>>> import numpy as np
>>> np.set_printoptions(suppress=True, linewidth=120)
>>> def rd(a):
...     return np.round(a, 2) + 0
... 
>>> W0 = 4 * np.eye(4) + np.ones((4, 4))
>>> W0
array([[5., 1., 1., 1.],
       [1., 5., 1., 1.],
       [1., 1., 5., 1.],
       [1., 1., 1., 5.]])
>>> out = W0 / np.linalg.norm(W0, axis=1, keepdims=True)
>>> C2 = out @ out.T
>>> rd(np.degrees(np.arccos(np.clip(C2[3, 2], -1, 1))))
np.float64(64.62)
>>> np.argwhere(np.triu(np.abs(C2) > 0.95, 1))
array([], shape=(0, 2), dtype=int64)
>>> (C2 - 2 * np.eye(4)).round(6).argmax(axis=1)
array([1, 0, 0, 0])
>>> w, vecs = np.linalg.eigh(W0)
>>> np.abs(vecs[:, -1]).round(6).argmax()
np.int64(0)
>>> rd(np.linalg.eigvalsh(W0 + -3 * np.eye(4)))
array([1., 1., 1., 5.])
>>> rd(np.linalg.svd(W0, compute_uv=False))
array([8., 4., 4., 4.])
>>> np.unique(w.round(6) + 0, return_counts=True)[1]
array([3, 1])
>>> rd(np.abs(vecs[:, -1]))
array([0.5, 0.5, 0.5, 0.5])
>>> (w > 1e-8).sum(), (w < -1e-8).sum()
(np.int64(4), np.int64(0))
>>> w, vecs = np.linalg.eigh(W0)
>>> vec = np.array([3, 4, 3, -3])
>>> rd(np.linalg.eigvalsh(W0[1:, 1:]))
array([4., 4., 7.])
>>> rd(vecs * np.abs(w) @ vecs.T)
array([[5., 1., 1., 1.],
       [1., 5., 1., 1.],
       [1., 1., 5., 1.],
       [1., 1., 1., 5.]])
>>> np.abs(W0).sum(axis=1).max(), rd(np.abs(w).max())
(np.float64(8.0), np.float64(8.0))
>>> rd(vec @ W0 @ vec / (vec @ vec)), rd(w[0]), rd(w[-1])
(np.float64(5.14), np.float64(4.0), np.float64(8.0))
>>> (np.sign(vecs[:, -1].round(6)) == np.sign(vecs[0, -1].round(6))).astype(int)
array([1, 1, 1, 1])
>>> rd(vecs * np.sqrt(w) @ vecs.T)
array([[2.21, 0.21, 0.21, 0.21],
       [0.21, 2.21, 0.21, 0.21],
       [0.21, 0.21, 2.21, 0.21],
       [0.21, 0.21, 0.21, 2.21]])
